>>> import numpy as np
>>> from numpy import linalg as LA
>>> np.set_printoptions(suppress=True, linewidth=140)
>>> arr = np.loadtxt("test9.csv", delimiter=",")
>>> arr
array([[ 1.   ,  4.903,  1.9  ,  0.1  , -0.8  ,  0.4  ],
       [ 0.1  ,  0.596, -1.9  , -1.   ,  0.   , -0.2  ],
       [ 0.4  ,  1.932,  0.2  , -1.3  , -1.2  , -0.6  ],
       [-1.3  , -5.963, -1.5  ,  0.   ,  0.3  ,  0.3  ],
       [-1.   , -4.377,  1.5  ,  1.   ,  2.   , -1.1  ],
       [-0.8  , -3.967,  1.   , -0.2  , -0.5  , -0.8  ],
       [ 0.3  ,  1.477, -0.6  ,  0.3  , -1.3  , -1.3  ],
       [-1.3  , -6.149,  0.7  , -0.3  ,  0.5  ,  0.7  ],
       [ 0.1  ,  0.574, -1.1  , -0.2  ,  1.   , -0.5  ],
       [ 0.2  ,  1.171,  1.1  ,  0.6  ,  0.5  , -1.5  ],
       [ 0.3  ,  1.146, -1.5  ,  1.   , -0.1  ,  0.1  ],
       [ 0.4  ,  1.837, -0.1  ,  0.9  , -1.2  , -1.4  ],
       [ 0.3  ,  1.643, -0.3  ,  1.1  , -0.7  ,  1.5  ],
       [-1.   , -5.165,  0.7  ,  0.3  , -0.5  , -0.2  ],
       [-0.4  , -2.41 ,  1.   ,  0.7  , -0.8  ,  1.3  ],
       [ 0.2  ,  1.083,  1.   , -0.9  , -0.1  ,  0.4  ],
       [-0.4  , -1.667, -1.3  ,  0.9  ,  1.4  , -0.1  ],
       [-1.1  , -5.414,  0.4  ,  0.3  ,  0.5  ,  1.   ],
       [-0.2  , -0.93 , -0.2  ,  1.9  ,  1.1  ,  1.3  ],
       [ 1.2  ,  5.963,  1.3  ,  1.   ,  1.8  , -0.1  ],
       [ 1.3  ,  6.836,  0.6  , -0.9  ,  0.4  ,  1.2  ],
       [-0.5  , -2.104, -0.5  , -0.2  , -0.8  , -0.1  ]])
>>> # column 1 is much longer than the rest
>>> z = arr[:, 0] > np.median(arr[:, 0])
>>> f = arr[z].mean(axis=0) - arr[~z].mean(axis=0)
>>> np.argsort(-np.abs(f).round(6), kind="stable")
array([1, 0, 4, 2, 5, 3])
>>> np.round((((arr - arr.mean(axis=0)) @ f > 0) == z).mean(), 3)
np.float64(0.909)
>>> basis = arr[[17, 11]].astype(float)
>>> for _ in range(6):
...     z = LA.norm(arr[:, None] - basis, axis=-1).argmin(axis=1)
...     basis = np.array([arr[z == j].mean(axis=0) for j in range(2)])
... 
>>> print(z)
[1 1 1 0 0 0 1 0 1 1 1 1 1 0 0 1 0 0 0 1 1 0]
>>> np.bincount(z)
array([10, 12])
>>> np.round(basis[1] - basis[0], 3)
array([ 1.283,  6.245, -0.13 , -0.382, -0.462, -0.397])
>>> np.abs(basis[1] - basis[0]).argmax()
np.int64(1)
>>> basis.round(3)
array([[-0.8  , -3.815,  0.18 ,  0.44 ,  0.32 ,  0.23 ],
       [ 0.483,  2.43 ,  0.05 ,  0.058, -0.142, -0.167]])
>>> Xs = arr - arr.mean(axis=0)
>>> V = LA.svd(Xs)[2][:5]
>>> A2 = Xs - Xs @ V.T @ V
>>> np.round(np.cov(Xs @ V.T, rowvar=False), 3) + 0
array([[14.779,  0.   ,  0.   ,  0.   ,  0.   ],
       [ 0.   ,  1.215,  0.   ,  0.   ,  0.   ],
       [ 0.   ,  0.   ,  1.05 ,  0.   ,  0.   ],
       [ 0.   ,  0.   ,  0.   ,  0.809,  0.   ],
       [ 0.   ,  0.   ,  0.   ,  0.   ,  0.513]])
>>> print(np.round(A2.std(axis=0), 3) + 0)
[0.037 0.008 0.    0.001 0.001 0.   ]
>>> LA.norm(A2, axis=1).round(6).argmax()
np.int64(21)
>>> A2 = np.array([[-4, 0, -1],
...     [3, 5, -4],
...     [-2, 2, 1],
...     [-5, 4, 5],
...     [-1, -2, 2],
...     [3, 1, 4]])
>>> np.round(np.einsum("ij->j", arr), 3)
array([-2.2  , -8.985,  2.4  ,  5.1  ,  1.5  ,  0.3  ])
>>> print(np.vstack([arr, A2.T]).shape)
(25, 6)
>>> M = np.loadtxt("data.csv", delimiter=",")
>>> M
array([[ 0.,  1., -1.],
       [ 1.,  0.,  0.],
       [-1.,  0.,  0.]])
>>> np.unique(M.round(6), axis=0).shape
(3, 3)
>>> LA.lstsq(M[:-1].T, M[-1])[2]
np.int32(2)
>>> basis = np.array([[-0.9, 0.6, -0.1, -0.5],
...     [1.2, -0.3, -3.3, -0.1],
...     [0.6, -0.6, -1.8, -0.1]])
>>> rng = np.random.default_rng(99)
>>> K = np.array([[-3, 2, 5],
...     [5, 2, -2],
...     [-3, 0, 0],
...     [1, -4, -4],
...     [-3, -3, -1],
...     [2, 2, -4],
...     [0, -4, 5],
...     [0, 5, -5],
...     [-3, -4, -1],
...     [-2, -3, -4],
...     [4, -4, -4],
...     [3, -3, -1],
...     [-2, -3, -5],
...     [3, -4, 5],
...     [-5, 1, 2],
...     [-3, 2, 0],
...     [-3, 0, 3],
...     [4, 5, 0],
...     [3, 3, 2],
...     [5, 4, -4],
...     [4, 0, 0],
...     [1, -1, -3],
...     [-2, -4, 2],
...     [-5, 2, 4],
...     [-5, 4, 0],
...     [5, -3, -1]]) @ basis + 0.02 * rng.normal(size=(26, 4))
>>> K.round(3)
array([[  8.102,  -5.409, -15.299,   0.814],
       [ -3.335,   3.634,  -3.509,  -2.512],
       [  2.679,  -1.781,   0.313,   1.525],
       [ -8.082,   4.205,  20.307,   0.319],
       [ -1.518,  -0.301,  12.008,   1.891],
       [ -1.786,   2.993,   0.413,  -0.797],
       [ -1.791,  -1.83 ,   4.183,  -0.073],
       [  3.004,   1.498,  -7.481,   0.015],
       [ -2.701,  -0.013,  15.339,   2.014],
       [ -4.231,   2.117,  17.315,   1.716],
       [-10.808,   6.029,  19.985,  -1.176],
       [ -6.894,   3.334,  11.392,  -1.086],
       [ -4.783,   2.694,  19.1  ,   1.792],
       [ -4.49 ,   0.014,   3.894,  -1.593],
       [  6.888,  -4.51 ,  -6.438,   2.177],
       [  5.087,  -2.398,  -6.27 ,   1.305],
       [  4.502,  -3.593,  -5.128,   1.201],
       [  2.383,   0.889, -16.859,  -2.463],
       [  2.12 ,  -0.289, -13.79 ,  -2.019],
       [ -2.125,   4.207,  -6.509,  -2.516],
       [ -3.602,   2.399,  -0.396,  -2.015],
       [ -3.9  ,   2.675,   8.625,  -0.07 ],
       [ -1.822,  -1.191,   9.796,   1.202],
       [  9.301,  -5.976, -13.289,   1.883],
       [  9.302,  -4.2  , -12.716,   2.104],
       [ -8.7  ,   4.527,  11.196,  -2.091]])
>>> def softmax(z):
...     e = np.exp(z - z.max(axis=-1, keepdims=True))
...     return e / e.sum(axis=-1, keepdims=True)
... 
>>> np.round(softmax(K[24] + -2), 3) + 0
array([0.999, 0.   , 0.   , 0.001])
>>> np.round(softmax(10 * K[24]), 3) + 0
array([1., 0., 0., 0.])
>>> np.round(softmax(K).sum(axis=1), 3)
array([1., 1., 1., 1., 1., 1., 1., 1., 1., 1., 1., 1., 1., 1., 1., 1., 1., 1., 1., 1., 1., 1., 1., 1., 1., 1.])
>>> scores = K @ K.T / np.sqrt(4)
>>> np.round(softmax(scores)[24] @ K, 3)
array([  8.111,  -5.414, -15.284,   0.822])
>>> print(softmax(scores).round(6).argmax(axis=1))
[ 0 17 23 10  3 10 10 17  3 10 10 10 10 10 23  0  0 17 17 17 10 10  3  0  0 10]
>>> O, V = LA.qr(K[:, :3])[0], LA.qr(K[:, 3:])[0]
>>> sigma = LA.svd(O.T @ V, compute_uv=False)
>>> np.round(np.degrees(np.arccos(sigma.clip(0, 1))), 3)
array([0.616])
>>> (sigma > 0.9).sum()
np.int64(1)
>>> x = np.array([-3, 1, 0, -3])
>>> y = K @ x
>>> beta, lr = np.zeros(4), 1 / LA.norm(K, 2) ** 2
>>> for i in range(10):
...     beta -= lr * K.T @ (K @ beta - y)
...     if i % 2 == 0: print(i, round(LA.norm(K @ beta - y), 3))
... 
0 67.358
2 55.175
4 45.273
6 37.241
8 30.742
>>> beta.round(3)
array([-1.988,  1.453,  0.332, -0.973])
>>> np.round(LA.cond(K), 3)
np.float64(841.235)
>>> t3 = np.stack([K, 3 * K, K[::-1]])
>>> LA.matrix_rank(t3)
array([4, 4, 4])
>>> (t3 @ K.T).shape
(3, 26, 26)
>>> left, sigma, VT = LA.svd(K, full_matrices=False)
>>> print(np.round(left.T @ left, 3) + 0)
[[1. 0. 0. 0.]
 [0. 1. 0. 0.]
 [0. 0. 1. 0.]
 [0. 0. 0. 1.]]
>>> np.round(np.abs(VT[0]), 3)
array([0.382, 0.176, 0.907, 0.003])
>>> print(np.round(sigma / sigma[0], 3))
[1.    0.311 0.082 0.001]
>>> (sigma > 1e-8).sum()
np.int64(4)
>>> print(np.round(VT @ VT.T, 3) + 0)
[[1. 0. 0. 0.]
 [0. 1. 0. 0.]
 [0. 0. 1. 0.]
 [0. 0. 0. 1.]]
